$ python3 -q
>>> import numpy as np
>>> import numpy.linalg as la
>>> np.set_printoptions(precision=2, suppress=True, linewidth=140, floatmode="fixed")
>>> X = np.loadtxt("run12.csv", delimiter=",")
>>> X
array([[ 0.95,  0.08, -0.05, -0.04,  0.03, -0.05,  0.18],
       [ 0.08,  0.73,  0.01,  0.24, -0.23, -0.12, -0.26],
       [-0.05,  0.01,  0.89,  0.06, -0.08, -0.19,  0.22],
       [-0.04,  0.24,  0.06,  0.75,  0.26,  0.23,  0.09],
       [ 0.03, -0.23, -0.08,  0.26,  0.74, -0.25, -0.06],
       [-0.05, -0.12, -0.19,  0.23, -0.25,  0.59,  0.27],
       [ 0.18, -0.26,  0.22,  0.09, -0.06,  0.27,  0.35]])
>>> x = np.array([5, 3, 3, 4, 5, 3, 1])
>>> a = np.maximum(X @ x, 0)
>>> a
array([4.85, 1.82, 1.93, 5.74, 3.15, 0.50, 2.00])
>>> print(np.flatnonzero(a > 1e-9))
[0 1 2 3 4 5 6]
>>> X.T @ a
array([4.85, 1.82, 1.93, 5.74, 3.15, 0.50, 2.00])
>>> print(np.tanh(X @ x))
[1.00 0.95 0.96 1.00 1.00 0.46 0.96]
>>> np.maximum(X @ (3 * x), 0)
array([14.56,  5.45,  5.79, 17.22,  9.46,  1.49,  6.01])
>>> arr = np.load("block15.npy")
>>> arr
array([[ 6.00,  0.80, -0.90,  1.50, -0.20],
       [15.00, -0.50,  0.00,  0.00, -0.40],
       [ 4.00,  1.20, -0.50, -1.10, -1.00],
       [-4.00,  0.00,  1.00,  0.90,  0.00],
       [-9.00,  0.30, -1.10, -0.10,  0.80],
       [-3.00, -0.10, -0.70, -1.20,  0.80],
       [-5.00, -0.20,  0.10, -0.20,  1.00],
       [ 4.00, -0.20, -0.40, -0.40, -0.30],
       [-8.00,  0.30,  2.00, -1.40, -0.10]])
>>> # column 0 dominates
>>> x = np.array([1, 1, 3, 2, 3])
>>> y = arr @ x
>>> np.round(la.pinv(arr) @ arr, 2) + 0
array([[1.00, 0.00, 0.00, 0.00, 0.00],
       [0.00, 1.00, 0.00, 0.00, 0.00],
       [0.00, 0.00, 1.00, 0.00, 0.00],
       [0.00, 0.00, 0.00, 1.00, 0.00],
       [0.00, 0.00, 0.00, 0.00, 1.00]])
>>> la.solve(arr.T @ arr, arr.T @ y)
array([1.00, 1.00, 3.00, 2.00, 3.00])
>>> rng = np.random.default_rng(93)
>>> y = y + 0.05 * rng.normal(size=9)
>>> print(y)
[ 6.56 13.26 -1.44  0.83 -9.77 -5.24 -2.36  0.94 -4.79]
>>> b, *_ = la.lstsq(arr, y)
>>> [round(float(la.norm(la.solve(arr.T @ arr + lam * np.eye(5), arr.T @ y))), 2) for lam in (0, 1, 10, 100)]
[4.86, 3.04, 1.44, 0.68]
>>> r0 = np.array([-2, 0])
>>> np.cross(arr[2, :3], arr[5, :3])
array([-0.89,  4.30,  3.20])
>>> np.convolve(arr[2], r0)
array([-8.00, -2.40,  1.00,  2.20,  2.00,  0.00])
>>> np.correlate(arr[2], arr[5], "full")
array([  3.20,  -3.84,  -4.64,  -1.52, -11.25,  -1.58,   2.31,   3.40,   3.00])
>>> J = np.load("x.npy")
>>> J
array([[1, 0, 0, 0, 0, 0, 0, 0, 0, 0, 0, 0],
       [2, 2, 0, 0, 0, 0, 0, 0, 0, 0, 0, 0],
       [2, 1, 2, 0, 0, 0, 0, 0, 0, 0, 0, 0],
       [2, 3, 1, 1, 0, 0, 0, 0, 0, 0, 0, 0],
       [3, 2, 0, 0, 3, 0, 0, 0, 0, 0, 0, 0],
       [1, 3, 2, 3, 2, 2, 0, 0, 0, 0, 0, 0],
       [0, 1, 1, 3, 3, 1, 2, 0, 0, 0, 0, 0],
       [0, 1, 1, 2, 2, 1, 2, 2, 0, 0, 0, 0],
       [0, 3, 2, 1, 1, 0, 3, 3, 0, 0, 0, 0],
       [0, 1, 0, 0, 3, 1, 0, 0, 1, 2, 0, 0],
       [3, 1, 0, 0, 1, 1, 0, 0, 3, 2, 1, 0],
       [1, 2, 1, 3, 0, 3, 3, 0, 0, 3, 3, 3]])
>>> # triangular: eigenvalues sit on the diagonal
>>> r0, g = J[5], J[6]
>>> r0 @ g
np.int64(22)
>>> print(r0 @ r0)
31
>>> p = (r0 @ g) / (r0 @ r0) * r0
>>> la.matrix_rank(np.outer(r0, g))
np.int64(1)
>>> print((g - p) @ r0)
0.0
>>> g - p
array([-0.71, -1.13, -0.42,  0.87,  1.58, -0.42,  2.00,  0.00,  0.00,  0.00,  0.00,  0.00])
>>> la.cond(J) > 100
np.True_
>>> la.matrix_rank(J, rtol=0.1)
np.int64(8)
>>> round(float(la.norm(J, 2) / la.norm(J)), 2)
0.73
>>> [round(float(x), 2) for x in la.svd(J, compute_uv=False)[:3]]
[11.91, 6.28, 5.82]
>>> U, sig, vt = la.svd(J)
>>> np.argmax(sig[:-1] / (sig[1:] + 1e-6)) + 1
np.int64(11)
>>> M2 = U[:, :11] @ np.diag(sig[:11]) @ vt[:11]
>>> round(la.norm(J - M2, 2), 2), np.round(sig[11], 2)
(np.float64(0.0), np.float64(0.0))
>>> la.matrix_rank(M2)
np.int64(11)
>>> print(M2.round(2) + 0)
[[1.00 0.00 0.00 0.00 0.00 0.00 0.00 0.00 0.00 0.00 0.00 0.00]
 [2.00 2.00 0.00 0.00 0.00 0.00 0.00 0.00 0.00 0.00 0.00 0.00]
 [2.00 1.00 2.00 0.00 0.00 0.00 0.00 0.00 0.00 0.00 0.00 0.00]
 [2.00 3.00 1.00 1.00 0.00 0.00 0.00 0.00 0.00 0.00 0.00 0.00]
 [3.00 2.00 0.00 0.00 3.00 0.00 0.00 0.00 0.00 0.00 0.00 0.00]
 [1.00 3.00 2.00 3.00 2.00 2.00 0.00 0.00 0.00 0.00 0.00 0.00]
 [0.00 1.00 1.00 3.00 3.00 1.00 2.00 0.00 0.00 0.00 0.00 0.00]
 [0.00 1.00 1.00 2.00 2.00 1.00 2.00 2.00 0.00 0.00 0.00 0.00]
 [0.00 3.00 2.00 1.00 1.00 0.00 3.00 3.00 0.00 0.00 0.00 0.00]
 [0.00 1.00 0.00 0.00 3.00 1.00 0.00 0.00 1.00 2.00 0.00 0.00]
 [3.00 1.00 0.00 0.00 1.00 1.00 0.00 0.00 3.00 2.00 1.00 0.00]
 [1.00 2.00 1.00 3.00 0.00 3.00 3.00 0.00 0.00 3.00 3.00 3.00]]
>>> round(float(la.norm(J - M2) / la.norm(J)), 2)
0.0
>>> U, sig, vt = la.svd(J)
>>> V = vt[:(sig > 1e-8).sum()]
>>> x = J[7] + -2 * J[3] + rng.integers(2) * np.eye(12)[9]
>>> x
array([-4.00, -5.00, -1.00,  0.00,  2.00,  1.00,  2.00,  2.00,  0.00,  1.00,  0.00,  0.00])
>>> print(np.allclose(V.T @ V @ x, x))
False
>>> np.round(la.norm(x - V.T @ V @ x), 2)
np.float64(0.15)
>>> np.round(V.T @ V, 2) + 0
array([[ 1.00,  0.00,  0.00,  0.00,  0.00,  0.00,  0.00,  0.00,  0.00,  0.00,  0.00,  0.00],
       [ 0.00,  1.00,  0.00,  0.00,  0.00,  0.00,  0.00,  0.00,  0.00,  0.00,  0.00,  0.00],
       [ 0.00,  0.00,  1.00,  0.00,  0.00,  0.00,  0.00,  0.00,  0.00,  0.00,  0.00,  0.00],
       [ 0.00,  0.00,  0.00,  1.00,  0.00,  0.00,  0.00,  0.00,  0.00,  0.00,  0.00,  0.00],
       [ 0.00,  0.00,  0.00,  0.00,  1.00,  0.00,  0.00,  0.00,  0.00,  0.00,  0.00,  0.00],
       [ 0.00,  0.00,  0.00,  0.00,  0.00,  1.00,  0.00,  0.00,  0.00,  0.00,  0.00,  0.00],
       [ 0.00,  0.00,  0.00,  0.00,  0.00,  0.00,  1.00,  0.00,  0.00,  0.00,  0.00,  0.00],
       [ 0.00,  0.00,  0.00,  0.00,  0.00,  0.00,  0.00,  1.00,  0.00,  0.00,  0.00,  0.00],
       [ 0.00,  0.00,  0.00,  0.00,  0.00,  0.00,  0.00,  0.00,  0.91,  0.04,  0.17, -0.22],
       [ 0.00,  0.00,  0.00,  0.00,  0.00,  0.00,  0.00,  0.00,  0.04,  0.98, -0.09,  0.11],
       [ 0.00,  0.00,  0.00,  0.00,  0.00,  0.00,  0.00,  0.00,  0.17, -0.09,  0.65,  0.43],
       [ 0.00,  0.00,  0.00,  0.00,  0.00,  0.00,  0.00,  0.00, -0.22,  0.11,  0.43,  0.46]])
